$ python -q
>>> import numpy as np
>>> np.set_printoptions(precision=1, suppress=True, linewidth=160)
>>> def rd(a):
...     return np.round(a, 1) + 0
... 
>>> W0 = np.load("x.npy")
>>> print(W0)
[[1 1 8 4]
 [8 9 9 4]
 [8 9 9 4]
 [2 0 2 4]
 [5 0 9 4]]
>>> rng = np.random.default_rng(43109)
>>> A2 = W0 + rng.integers(-2, 3, (5, 1)) @ rng.integers(-2, 3, (1, 4))
>>> print(A2)
[[-3  5  6  2]
 [ 8  9  9  4]
 [ 6 11  8  3]
 [ 4 -2  3  5]
 [ 7 -2 10  5]]
>>> print(np.abs(A2 - W0).sum(axis=1))
[12  0  6  6  6]
>>> E = np.loadtxt("data.csv", delimiter=",")
>>> print(rd(E))
[[-0.2 -0.4  0.   0.5  0.7  0.1]
 [ 0.1 -0.3  0.2  0.3 -0.2 -0.9]
 [ 0.4 -0.3 -0.7  0.3 -0.3  0.1]
 [-0.2 -0.5 -0.4 -0.7  0.2 -0.3]
 [ 0.2 -0.6  0.5 -0.2 -0.3  0.4]
 [ 0.9  0.1  0.1 -0.1  0.5 -0.1]]
>>> # keeps lengths
>>> A2 = np.array([[5, -5, 5],
...     [3, -4, -1],
...     [-2, 3, 1],
...     [3, 2, 0],
...     [-5, 1, 4],
...     [4, 3, 2]])
>>> print(rd(np.einsum("ik,kj->ij", E, A2)))
[[-4.   5.   2.2]
 [-2.3 -0.9 -1.8]
 [ 5.7 -2.1  0.4]
 [-5.7 -0.5 -0.3]
 [ 0.5  4.   1.5]
 [ 1.2 -4.2  6. ]]
>>> print(rd(np.einsum("ij,ij->i", E, E)))
[1. 1. 1. 1. 1. 1.]
>>> labels = rng.permutation(6)
>>> print(labels)
[4 5 2 0 3 1]
>>> A2 = E[labels][:, labels]
>>> print(rd(np.linalg.det(A2)), rd(np.linalg.det(E[labels])))
-1.0 1.0
>>> print(rd(np.diag(A2)))
[-0.3 -0.1 -0.7 -0.2 -0.7 -0.3]
>>> print(rd(A2))
[[-0.3  0.4  0.5  0.2 -0.2 -0.6]
 [ 0.5 -0.1  0.1  0.9 -0.1  0.1]
 [-0.3  0.1 -0.7  0.4  0.3 -0.3]
 [ 0.7  0.1  0.  -0.2  0.5 -0.4]
 [ 0.2 -0.3 -0.4 -0.2 -0.7 -0.5]
 [-0.2 -0.9  0.2  0.1  0.3 -0.3]]
>>> print(rd(np.sort(np.abs(np.linalg.eigvals(A2)))))
[1. 1. 1. 1. 1. 1.]
>>> print(np.allclose(A2, E))
False
>>> vec = np.array([-1, 3, 8, -2, 8, -7])
>>> print(rd(np.linalg.inv(E)))
[[-0.2  0.1  0.4 -0.2  0.2  0.9]
 [-0.4 -0.3 -0.3 -0.5 -0.6  0.1]
 [ 0.   0.2 -0.7 -0.4  0.5  0.1]
 [ 0.5  0.3  0.3 -0.7 -0.2 -0.1]
 [ 0.7 -0.2 -0.3  0.2 -0.3  0.5]
 [ 0.1 -0.9  0.1 -0.3  0.4 -0.1]]
>>> print(rd(E.T @ (E @ vec)))
[-1.  3.  8. -2.  8. -7.]
>>> print(rd(np.sort(np.abs(np.degrees(np.angle(np.linalg.eigvals(E)))))))
[  0.  112.8 112.8 139.8 139.8 180. ]
>>> print(rd(np.linalg.det(E)))
-1.0
>>> A = np.array([[2, -1, 1],
...     [1, 1, 1],
...     [-2, 0, -2],
...     [0, -1, 0],
...     [2, -1, -2],
...     [1, 2, 2]]) * (rng.random((6, 3)) < 0.3)
>>> print(A)
[[ 0 -1  0]
 [ 0  0  1]
 [-2  0  0]
 [ 0 -1  0]
 [ 0  0  0]
 [ 0  0  2]]
>>> print(rd(np.linalg.svd(A, compute_uv=False)))
[2.2 2.  1.4]
>>> print(A[:, 0] @ A[:, 2])
0
>>> print(rd(np.linalg.pinv(A)))
[[ 0.   0.  -0.5  0.   0.   0. ]
 [-0.5  0.   0.  -0.5  0.   0. ]
 [ 0.   0.2  0.   0.   0.   0.4]]
>>> print(A.T @ A)
[[4 0 0]
 [0 2 0]
 [0 0 5]]
>>> print(rd(np.linalg.norm(A, axis=0)))
[2.  1.4 2.2]
>>> labels = rng.integers(0, 3, 2)
>>> J = (labels[:, None] == labels) * 5 + np.eye(2)
>>> print(J)
[[6. 0.]
 [0. 6.]]
>>> print((np.linalg.matrix_power((J != 0) + (J.T != 0) + np.eye(2), 2) > 0).astype(int))
[[1 0]
 [0 1]]
>>> print(rd(np.linalg.det(J)))
36.0
>>> print((J != 0).astype(int))
[[1 0]
 [0 1]]
>>> print(np.flatnonzero(np.linalg.matrix_power((J != 0) + (J.T != 0) + np.eye(2), 2)[1]))
[1]
>>> print(J @ J)
[[36.  0.]
 [ 0. 36.]]
>>> vec = np.ones(2)
>>> for _ in range(3):
...     vec = J @ vec
...     vec /= np.linalg.norm(vec)
...     print(round(vec @ J @ vec, 1))
... 
6.0
6.0
6.0
>>> print(rd(np.linalg.eigvalsh(J)[-1]))
6.0
>>> print(rd(vec))
[0.7 0.7]
>>> arr = np.array([[1, -3, 9, -27],
...     [1, -2, 4, -8],
...     [1, -1, 1, -1],
...     [1, 0, 0, 0],
...     [1, 1, 1, 1]])
>>> # row 0 dominates
>>> A2 = np.array([[2, 2, 2], [1, 1, 0], [1, 2, -1], [1, 1, 0]])
>>> print(np.einsum("ij,ij->i", arr, arr))
[820  85   4   1   4]
>>> print(np.linalg.matrix_rank(arr @ A2))
3
>>> print(np.linalg.matrix_rank(np.vstack([arr, A2.T])))
4
>>> w1 = np.array([[1, 3], [1, 2], [0, 1], [1, 2]])
>>> coef = np.array([3, 5])
>>> act = np.maximum(arr @ w1 + coef, 0)
>>> print((act > 0).astype(int))
[[0 0]
 [0 0]
 [1 1]
 [1 1]
 [1 1]]
>>> print((act > 0).mean(axis=0))
[0.6 0.6]
>>> print(np.linalg.matrix_rank(act))
2
>>> cent = np.array([[-1, -2], [2, 2]])
>>> print(act @ cent)
[[ 0  0]
 [ 0  0]
 [ 8  6]
 [12  8]
 [20 14]]
>>> print(w1 @ cent)
[[5 4]
 [3 2]
 [2 2]
 [3 2]]
>>> print((act @ cent).round(6).argmax(axis=1))
[0 0 0 0 0]
>>> A2 = E + rng.integers(-2, 3, (6, 4)) @ rng.integers(-2, 3, (4, 6))
>>> print(rd(A2))
[[ -6.2   2.6 -11.    2.5   1.7   6.1]
 [  0.1  -1.3   1.2  -6.7  -2.2  -7.9]
 [  4.4  -2.3   1.3   6.3  -6.3   2.1]
 [ -2.2   0.5  -7.4  -0.7  -2.8   1.7]
 [  0.2  -0.6   2.5  -1.2   1.7  -0.6]
 [  0.9   0.1  -2.9   4.9  -2.5   3.9]]
>>> print(rd(np.linalg.svd(A2 - E, compute_uv=False)))
[18.  12.8  7.6  0.7  0.   0. ]
>>> print(np.abs(A2 - E).sum(axis=1))
[29. 18. 22. 15.  6. 15.]
>>> print(np.linalg.matrix_rank(A2 - E, tol=1e-8))
4
>>> print(rd(A2 - E))
[[ -6.   3. -11.   2.   1.   6.]
 [  0.  -1.   1.  -7.  -2.  -7.]
 [  4.  -2.   2.   6.  -6.   2.]
 [ -2.   1.  -7.   0.  -3.   2.]
 [  0.   0.   2.  -1.   2.  -1.]
 [  0.   0.  -3.   5.  -3.   4.]]
>>> vec = np.array([2, 1, 3, -3, 0, -2])
>>> print(np.linalg.norm(A2 @ vec) <= np.linalg.norm(A2, 2) * np.linalg.norm(vec) + 1e-9)
True
>>> print(rd(A2 @ np.ones(6)))
[ -4.4 -16.8   5.5 -10.7   2.    4.3]
>>> print((A2 @ vec).argmax())
1
>>> A2 = np.c_[arr[:, :1] @ np.array([[-3]]), np.array([-3, 9, -9, 6, 4])]
>>> print(A2)
[[-3 -3]
 [-3  9]
 [-3 -9]
 [-3  6]
 [-3  4]]
>>> print(np.linalg.matrix_rank(np.c_[arr, A2]))
5
>>> feats = np.load("test10.npy")
>>> print(feats)
[[3 2 1 0 1]
 [1 3 2 1 0]
 [0 1 3 2 1]
 [1 0 1 3 2]
 [2 1 0 1 3]]
>>> vec = np.array([0, 8, 6])
>>> y = A @ vec
>>> coef, lr = np.zeros(3), 1 / np.linalg.norm(A, 2) ** 2
>>> for i in range(250):
...     coef -= lr * A.T @ (A @ coef - y)
...     if i % 50 == 0: print(i, round(np.linalg.norm(A @ coef - y), 1))
... 
0 6.8
50 0.0
100 0.0
150 0.0
200 0.0
>>> print(rd(coef))
[0. 8. 6.]
>>> F = np.loadtxt("out0.csv", delimiter=",")
>>> print(F)
[[ 0.  7.  1.  5.]
 [ 0.  0.  9. -6.]
 [ 0.  0.  0.  6.]
 [ 0.  0.  0.  0.]]
>>> print(np.argsort(-np.linalg.norm(F, axis=0).round(6), kind="stable")[:3])
[3 2 1]
>>> print(np.linalg.cond(F) > 100)
True
>>> print(np.linalg.matrix_rank(F, rtol=0.1))
3
>>> w1 = np.array([[-1, -2], [-1, 0], [2, 0], [2, 2]])
>>> coef = np.array([2, 2])
>>> act = np.maximum(F @ w1 + coef, 0)
>>> print(act)
[[ 7. 12.]
 [ 8.  0.]
 [14. 14.]
 [ 2.  2.]]
>>> print(rd((act > 0).mean(axis=0)))
[1.  0.8]
>>> cent = np.array([[2, 0, 3], [2, -3, 2]])
>>> print(act @ cent)
[[ 38. -36.  45.]
 [ 16.   0.  24.]
 [ 56. -42.  70.]
 [  8.  -6.  10.]]
>>> print(w1 @ cent)
[[-6  6 -7]
 [-2  0 -3]
 [ 4  0  6]
 [ 8 -6 10]]
>>> vec = np.array([7, 4])
>>> y = act @ vec
>>> print(rd(np.linalg.lstsq(act, y)[0]))
[7. 4.]
>>> print(rd(np.linalg.pinv(act) @ act))
[[1. 0.]
 [0. 1.]]
>>> print(y)
[ 97.  56. 154.  22.]
>>> y = y + 0.1 * rng.normal(size=4)
>>> print(rd(y))
[ 97.   56.  153.9  22. ]
>>> coef, *_ = np.linalg.lstsq(act, y)
>>> print(rd(np.linalg.norm(y - act @ coef)))
0.1
>>> print(coef.round())
[7. 4.]
>>> print([round(float(np.linalg.norm(np.linalg.solve(act.T @ act + lam * np.eye(2), act.T @ y))), 2) for lam in (0, 1, 10, 100)])
[8.06, 8.03, 7.83, 6.67]
>>> m1 = np.load("case7.npy")
>>> print(m1)
[[3 0 1 0 2]
 [0 0 0 0 0]
 [2 0 4 0 4]
 [0 0 0 2 0]
 [4 0 1 0 2]]
>>> print(np.abs(np.diag(np.linalg.qr(m1)[1])) > 1e-9)
[ True False  True  True  True]
>>> print(np.unique(m1.round(6), axis=0).shape)
(5, 5)
>>> print(rd(np.trace(np.linalg.pinv(m1) @ m1)))
4.0
>>> print(rd(m1 @ np.linalg.pinv(m1) @ m1))
[[3. 0. 1. 0. 2.]
 [0. 0. 0. 0. 0.]
 [2. 0. 4. 0. 4.]
 [0. 0. 0. 2. 0.]
 [4. 0. 1. 0. 2.]]
>>> print(rd(np.linalg.norm(m1, axis=0)))
[5.4 0.  4.2 2.  4.9]
>>> print(rd(np.linalg.norm(m1, 1)), rd(np.linalg.norm(m1, np.inf)))
9.0 10.0
>>> print(rd(np.linalg.norm(m1, axis=1)))
[3.7 0.  6.  2.  4.6]
>>> print(m1 @ m1)
[[19  0  9  0 14]
 [ 0  0  0  0  0]
 [30  0 22  0 28]
 [ 0  0  0  4  0]
 [22  0 10  0 16]]
>>> print(rd(np.linalg.det(m1)))
0.0
